$ python -q
>>> import numpy as np
>>> from numpy import linalg as LA
>>> np.set_printoptions(suppress=True, linewidth=160)
>>> def rnd(a):
...     return np.round(a, 1) + 0
... 
>>> M2 = np.array([[1, -1, 2], [-1, 0, 2], [0, 1, -2]])
>>> Z = np.array([[-2, 2], [0, -2]])
>>> W0 = np.block([[M2, np.array([[0, 2], [2, 1], [1, 0]])], [np.zeros((2, 3)), Z]])
>>> print(W0)
[[ 1. -1.  2.  0.  2.]
 [-1.  0.  2.  2.  1.]
 [ 0.  1. -2.  1.  0.]
 [ 0.  0.  0. -2.  2.]
 [ 0.  0.  0.  0. -2.]]
>>> r0 = np.array([9, -5, 8, 1, -5])
>>> M2 = W0 + np.outer(r0, np.eye(5)[2])
>>> print(M2)
[[ 1. -1. 11.  0.  2.]
 [-1.  0. -3.  2.  1.]
 [ 0.  1.  6.  1.  0.]
 [ 0.  0.  1. -2.  2.]
 [ 0.  0. -5.  0. -2.]]
>>> print(rnd(LA.det(M2) / LA.det(W0)), rnd(1 + LA.solve(W0, r0)[2]))
0.3 0.2
>>> print(LA.matrix_rank(LA.inv(M2) - LA.inv(W0), tol=1e-8))
1
>>> q, r_ = LA.qr(W0)
>>> print(q.shape, r_.shape)
(5, 5) (5, 5)
>>> print(rnd(r_))
[[-1.4  0.7  0.   1.4 -0.7]
 [ 0.   1.2 -3.3  0.  -1.2]
 [ 0.   0.   1.2  1.7  1.7]
 [ 0.   0.   0.  -2.   2. ]
 [ 0.   0.   0.   0.  -2. ]]
>>> print(rnd(q @ r_))
[[ 1. -1.  2.  0.  2.]
 [-1.  0.  2.  2.  1.]
 [ 0.  1. -2.  1.  0.]
 [ 0.  0.  0. -2.  2.]
 [ 0.  0.  0.  0. -2.]]
>>> print(rnd(abs(r_[0, 0])), rnd(LA.norm(W0[:, 0])))
1.4 1.4
>>> print(rnd(q))
[[-0.7 -0.4  0.6  0.   0. ]
 [ 0.7 -0.4  0.6  0.   0. ]
 [ 0.   0.8  0.6  0.   0. ]
 [ 0.   0.   0.   1.   0. ]
 [ 0.   0.   0.   0.   1. ]]
>>> print(np.allclose(r_.T @ r_, W0.T @ W0))
True
>>> print(np.trace(q @ q.T))
5.0
>>> m1 = np.array([[-2, -2, -2, -2, -2, -2, -2],
...     [-2, -4, -4, -4, -4, -4, -4],
...     [-2, -4, -6, -6, -6, -6, -6],
...     [-2, -4, -6, -8, -8, -8, -8],
...     [-2, -4, -6, -8, -10, -10, -10],
...     [-2, -4, -6, -8, -10, -12, -12],
...     [-2, -4, -6, -8, -10, -12, -14]])
>>> print(np.allclose(m1 @ m1.T, m1.T @ m1))
True
>>> print(rnd(np.sort(np.abs(LA.eigvals(m1)))))
[ 0.5  0.6  0.8  1.1  2.   5.2 45.8]
>>> print(np.allclose(m1, m1.T))
True
>>> print(rnd(np.abs(LA.eigvals(m1)).max()))
45.8
>>> print((m1 + m1.T) / 2)
[[ -2.  -2.  -2.  -2.  -2.  -2.  -2.]
 [ -2.  -4.  -4.  -4.  -4.  -4.  -4.]
 [ -2.  -4.  -6.  -6.  -6.  -6.  -6.]
 [ -2.  -4.  -6.  -8.  -8.  -8.  -8.]
 [ -2.  -4.  -6.  -8. -10. -10. -10.]
 [ -2.  -4.  -6.  -8. -10. -12. -12.]
 [ -2.  -4.  -6.  -8. -10. -12. -14.]]
>>> print(m1 @ m1)
[[ 28  52  72  88 100 108 112]
 [ 52 100 140 172 196 212 220]
 [ 72 140 200 248 284 308 320]
 [ 88 172 248 312 360 392 408]
 [100 196 284 360 420 460 480]
 [108 212 308 392 460 508 532]
 [112 220 320 408 480 532 560]]
>>> print(rnd(LA.det(m1)))
-128.0
>>> T = np.stack([m1, 5 * m1, m1[::-1]])
>>> print(LA.matrix_rank(T))
[7 7 7]
>>> print(T.shape)
(3, 7, 7)
>>> print(np.einsum("bij,cij->bc", T, T))
[[ 2128 10640  1528]
 [10640 53200  7640]
 [ 1528  7640  2128]]
>>> print((T @ m1.T).shape)
(3, 7, 7)
>>> print(T.sum(axis=0))
[[-14 -16 -18 -20 -22 -24 -26]
 [-14 -28 -30 -32 -34 -36 -36]
 [-14 -28 -42 -44 -46 -46 -46]
 [-14 -28 -42 -56 -56 -56 -56]
 [-14 -28 -42 -54 -66 -66 -66]
 [-14 -28 -40 -52 -64 -76 -76]
 [-14 -26 -38 -50 -62 -74 -86]]
>>> A = np.array([[1, 1, -1, -1, 1, 1, -1, -1],
...     [1, -1, -1, 1, 1, -1, -1, 1],
...     [1, -1, 1, -1, -1, 1, -1, 1],
...     [1, 1, 1, 1, -1, -1, -1, -1]])
>>> print(A)
[[ 1  1 -1 -1  1  1 -1 -1]
 [ 1 -1 -1  1  1 -1 -1  1]
 [ 1 -1  1 -1 -1  1 -1  1]
 [ 1  1  1  1 -1 -1 -1 -1]]
>>> print(LA.matrix_rank(A))
4
>>> print(np.abs(A).max())
1
>>> print(A.sum(axis=0))
[ 4  0  0  0  0  0 -4  0]
>>> print(np.unravel_index(np.abs(A).argmax(), A.shape))
(np.int64(0), np.int64(0))
>>> print(np.count_nonzero(A))
32
>>> M2 = np.array([[2, 1, 2], [1, 0, 0], [-1, 2, 2]])
>>> K = np.triu(M2)
>>> print(K)
[[2 1 2]
 [0 0 0]
 [0 0 2]]
>>> print(rnd(LA.det(K.T)))
0.0
>>> print(np.kron(np.eye(2, dtype=int), K))
[[2 1 2 0 0 0]
 [0 0 0 0 0 0]
 [0 0 2 0 0 0]
 [0 0 0 2 1 2]
 [0 0 0 0 0 0]
 [0 0 0 0 0 2]]
>>> print(np.einsum("ii->", K))
4
>>> print([int(LA.matrix_rank(LA.matrix_power(K, p))) for p in range(1, 4)])
[2, 2, 2]
>>> print(K @ K)
[[4 2 8]
 [0 0 0]
 [0 0 4]]
>>> r0 = np.array([0, 1, 2])
>>> print(np.convolve(K[2], r0))
[0 0 0 2 4]
>>> print(np.correlate(K[2], K[0], "full"))
[0 0 4 2 4]
>>> left, s, VT = LA.svd(K)
>>> V = VT[:(s > 1e-8).sum()]
>>> rng = np.random.default_rng(778871)
>>> x0 = K[1] + 4 * K[2] + rng.integers(2) * np.eye(3)[2]
>>> print(x0)
[0. 0. 9.]
>>> print(LA.matrix_rank(np.vstack([K, x0])))
2
>>> print(np.allclose(V.T @ V @ x0, x0))
True
>>> print(rnd(np.diag(V.T @ V)))
[0.8 0.2 1. ]
>>> J = np.array([[7.2, 3.4, 3.7, 4.1],
...     [2.0, 0.9, 1.0, 1.3],
...     [7.0, 3.6, 3.4, 4.1],
...     [3.1, 1.5, 1.3, 1.8],
...     [6.1, 3.0, 3.1, 3.6],
...     [8.0, 4.0, 3.9, 4.8],
...     [3.0, 1.3, 1.5, 1.8],
...     [7.9, 4.0, 4.1, 4.7],
...     [3.0, 1.5, 1.4, 1.6],
...     [8.2, 3.9, 3.9, 4.8],
...     [9.1, 4.4, 4.6, 5.5],
...     [2.8, 1.4, 1.6, 1.8]])
>>> left, s, VT = LA.svd(J)
>>> print(np.argmax(s[:-1] / (s[1:] + 1e-6)) + 1)
1
>>> M2 = left[:, :1] @ np.diag(s[:1]) @ VT[:1]
>>> print(rnd(LA.norm(J - M2, 2)), rnd(s[1]))
0.4 0.4
>>> print(rnd(np.abs(J - M2).max()))
0.2
>>> print(LA.matrix_rank(M2))
1
>>> print(LA.matrix_rank(J, rtol=0.05))
1
>>> data = np.load("layer6.npy")
>>> print(data)
[[ 1 -1 -1  1  1 -1 -1  1]
 [ 1 -1  1 -1  1 -1  1 -1]
 [ 1  1  1  1 -1 -1 -1 -1]
 [ 1  1 -1 -1 -1 -1  1  1]]
>>> x0 = np.array([2, 0, 0, 0, 0, 2, 0, 1])
>>> print((data @ x0).argmax())
0
>>> print(LA.norm(data @ x0) <= LA.norm(data, 2) * LA.norm(x0) + 1e-9)
True
>>> print(data @ np.ones(8))
[0. 0. 0. 0.]
>>> M2 = data / LA.norm(data, axis=1, keepdims=True)
>>> cov = M2 @ M2.T
>>> print(np.argwhere(np.triu(np.abs(cov) > 0.95, 1)))
[]
>>> print((cov - 2 * np.eye(4)).round(6).argmax(axis=1))
[1 0 0 0]
>>> print(np.degrees(np.arccos(np.clip(cov[3, 0], -1, 1))))
90.0
>>> print((np.abs(cov) > 0.9).astype(int))
[[1 0 0 0]
 [0 1 0 0]
 [0 0 1 0]
 [0 0 0 1]]
>>> print(rnd(LA.norm(M2, axis=1)))
[1. 1. 1. 1.]
>>> M2 = np.array([[0, -1, -2, 3, 2, 2],
...     [-2, -3, 1, -1, 0, -1],
...     [3, -2, 3, -2, -1, 3],
...     [1, 1, 2, -3, -1, 3],
...     [-1, 0, 2, -2, 0, 3],
...     [0, 0, -1, -1, -1, -3]])
>>> mat = M2 - M2.T
>>> print(mat)
[[ 0  1 -5  2  3  2]
 [-1  0  3 -2  0 -1]
 [ 5 -3  0 -4 -3  4]
 [-2  2  4  0  1  4]
 [-3  0  3 -1  0  4]
 [-2  1 -4 -4 -4  0]]
>>> # antisymmetric, zero diagonal
>>> x0 = np.array([1, 0, 2, 2, -2, 2])
>>> target = mat @ x0
>>> c, lr = np.zeros(6), 1 / LA.norm(mat, 2) ** 2
>>> for i in range(3):
...     c -= lr * mat.T @ (mat @ c - target)
...     if i % 1 == 0: print(i, round(LA.norm(mat @ c - target), 1))
... 
0 6.9
1 5.3
2 4.7
>>> print(rnd(LA.cond(mat)))
6.0
>>> print(rnd(c))
[ 0.7 -0.4  1.8  0.   0.   1.5]
>>> r0 = np.array([0, 1, -2, -2, 1, 0])
>>> M2 = mat + np.outer(r0, np.eye(6)[0])
>>> print(M2)
[[ 0.  1. -5.  2.  3.  2.]
 [ 0.  0.  3. -2.  0. -1.]
 [ 3. -3.  0. -4. -3.  4.]
 [-4.  2.  4.  0.  1.  4.]
 [-2.  0.  3. -1.  0.  4.]
 [-2.  1. -4. -4. -4.  0.]]
>>> print(LA.matrix_rank(LA.inv(M2) - LA.inv(mat), tol=1e-8))
1
>>> cov = mat.T @ mat
>>> print(cov)
[[ 43 -21 -12  -7  -9   1]
 [-21  15  -1  10  10  -2]
 [-12  -1  75  -3   5  15]
 [ -7  10  -3  41  34 -14]
 [ -9  10   5  34  35  -2]
 [  1  -2  15 -14  -2  53]]
>>> print((mat @ mat.T).shape)
(6, 6)
>>> print(rnd(LA.svd(mat, compute_uv=False) ** 2))
[86.3 86.3 42.4 42.4  2.4  2.4]
>>> T = np.stack([cov, -3 * cov, cov[::-1]])
>>> print(LA.matrix_rank(T.reshape(3, -1)))
2
>>> print((T @ cov.T).shape)
(3, 6, 6)
>>> feats = np.array([[4, 5, 4, 5], [2, 8, 2, 8], [4, 5, 4, 5], [2, 8, 2, 8]])
>>> # columns 0 and 2 are equal
>>> x0 = np.array([5, 9, 5, 1])
>>> a = np.maximum(feats @ x0, 0)
>>> print(np.maximum(feats @ x0, 0) - np.maximum(-feats @ x0, 0))
[ 90 100  90 100]
>>> print(a)
[ 90 100  90 100]
>>> print(np.flatnonzero(a > 1e-9))
[0 1 2 3]
>>> print(feats * (a > 1e-9)[:, None])
[[4 5 4 5]
 [2 8 2 8]
 [4 5 4 5]
 [2 8 2 8]]
>>> M2 = feats / LA.norm(feats, axis=1, keepdims=True)
>>> cov = M2 @ M2.T
>>> print(rnd(cov))
[[1.  0.9 1.  0.9]
 [0.9 1.  0.9 1. ]
 [1.  0.9 1.  0.9]
 [0.9 1.  0.9 1. ]]
>>> print((np.abs(cov) > 0.9).astype(int))
[[1 1 1 1]
 [1 1 1 1]
 [1 1 1 1]
 [1 1 1 1]]
>>> left, s, VT = LA.svd(cov)
>>> print(rnd(s))
[3.8 0.2 0.  0. ]
>>> M2 = left[:, :2] @ np.diag(s[:2]) @ VT[:2]
>>> print(rnd(LA.norm(cov - M2) / LA.norm(cov)))
0.0
>>> print(rnd(np.abs(cov - M2).max()))
0.0
>>> print(LA.matrix_rank(M2))
2
>>> print(rnd(M2))
[[1.  0.9 1.  0.9]
 [0.9 1.  0.9 1. ]
 [1.  0.9 1.  0.9]
 [0.9 1.  0.9 1. ]]
>>> print(LA.matrix_rank(cov, rtol=0.05))
1
>>> left, s, VT = LA.svd(M2)
>>> V = VT[:(s > 1e-8).sum()]
>>> x0 = M2[3] + -2 * M2[1] + rng.integers(2) * np.eye(4)[3]
>>> print(rnd(x0))
[-0.9 -1.  -0.9 -1. ]
>>> print(LA.matrix_rank(np.vstack([M2, x0])))
2
>>> print(np.allclose(V.T @ V @ x0, x0))
True
